In [1]: import numpy as np

In [2]: np.set_printoptions(precision=3, suppress=True, linewidth=200)

In [3]: data = np.load("data.npy")

In [4]: print(data)
[[-2  0  0]
 [ 0  1  0]
 [-1  1  0]]

In [5]: print(np.argsort(-np.linalg.norm(data, axis=0).round(6), kind="stable")[:3])
[0 1 2]

In [6]: print(np.round(data @ np.linalg.pinv(data) @ data, 3) + 0)
[[-2.  0.  0.]
 [ 0.  1.  0.]
 [-1.  1.  0.]]

In [7]: print(np.abs(np.diag(np.linalg.qr(data)[1])) > 1e-9)
[ True  True False]

In [8]: A2 = np.array([[0, 0, 1]])

In [9]: K = A2.T @ A2

In [10]: print(K)
[[0 0 0]
 [0 0 0]
 [0 0 1]]

In [11]: rank = np.linalg.matrix_rank(K)

In [12]: print(rank)
1

In [13]: ns = np.linalg.svd(K)[2][rank:].T

In [14]: print([int(np.linalg.matrix_rank(np.delete(K, i, axis=0))) for i in range(3)])
[1, 1, 0]

In [15]: print([int(np.linalg.matrix_rank(K[:i])) for i in range(1, len(K) + 1)])
[0, 0, 1]

In [16]: print(ns @ ns.T)
[[1. 0. 0.]
 [0. 1. 0.]
 [0. 0. 0.]]

In [17]: print(K @ ns)
[[0. 0.]
 [0. 0.]
 [0. 0.]]

In [18]: print(np.linalg.matrix_rank(K.T @ K), np.linalg.matrix_rank(K @ K.T))
1 1

In [19]: print(ns.shape)
(3, 2)

In [20]: print([int(np.linalg.matrix_rank(K[:, :j + 1])) for j in range(3)])
[0, 0, 1]

In [21]: left, sig, Vh = np.linalg.svd(K)

In [22]: print(sig)
[1. 0. 0.]

In [23]: A2 = left[:, :1] @ np.diag(sig[:1]) @ Vh[:1]

In [24]: print(A2)
[[0. 0. 0.]
 [0. 0. 0.]
 [0. 0. 1.]]

In [25]: print(round(np.linalg.norm(K - A2) / np.linalg.norm(K), 3))
0.0

In [26]: A2 = np.array([[0, 0, -1], [-1, 2, 1]])

In [27]: C = np.kron(A2, K)

In [28]: print(np.linalg.matrix_rank(C))
2

In [29]: print(C.shape)
(6, 9)

In [30]: print(round(float(np.linalg.norm(C, 2)), 3), round(np.linalg.norm(A2, 2) * np.linalg.norm(K, 2), 3))
2.488 2.488

In [31]: print(np.sort(np.linalg.eigvals(K)))
[0. 0. 1.]

In [32]: print(K @ K)
[[0 0 0]
 [0 0 0]
 [0 0 1]]

In [33]: print([int(np.linalg.matrix_rank(np.linalg.matrix_power(K, p))) for p in range(1, 4)])
[1, 1, 1]

In [34]: print(np.prod(np.diag(K)), round(np.linalg.det(K), 3))
0 0.0

In [35]: x0 = np.array([-1, 2, 3])

In [36]: print((x0 - K @ x0) @ (K @ x0))
0

In [37]: print(K @ K @ x0)
[0 0 3]

In [38]: E = np.load("w.npy")

In [39]: print(E)
[[ 0.7  0.2 -0.4]
 [-1.   0.3 -0.3]
 [-0.1 -0.8  0.1]
 [ 0.5  1.  -0.8]
 [ 0.3 -0.9 -2. ]
 [-1.6  1.9  0.6]
 [ 0.5  0.6  0.6]
 [-1.3 -0.8  0.6]
 [ 0.7 -1.  -0.9]
 [ 0.6  0.3 -1.1]
 [ 0.   0.7  1.7]
 [ 0.3 -0.5 -1.5]
 [-1.2  2.1 -0.4]
 [-1.4  0.  -0.2]
 [-0.9  0.9 -0.6]
 [-2.  -6.   4. ]]

In [40]: t = np.radians(30)

In [41]: R = np.eye(3)

In [42]: R[1, 1] = R[2, 2] = np.cos(t)

In [43]: R[1, 2], R[2, 1] = -np.sin(t), np.sin(t)

In [44]: print(R)
[[ 1.     0.     0.   ]
 [ 0.     0.866 -0.5  ]
 [ 0.     0.5    0.866]]

In [45]: A2 = E @ R.T

In [46]: print(round(np.linalg.det(R), 3), round(np.trace(R), 3))
1.0 2.732
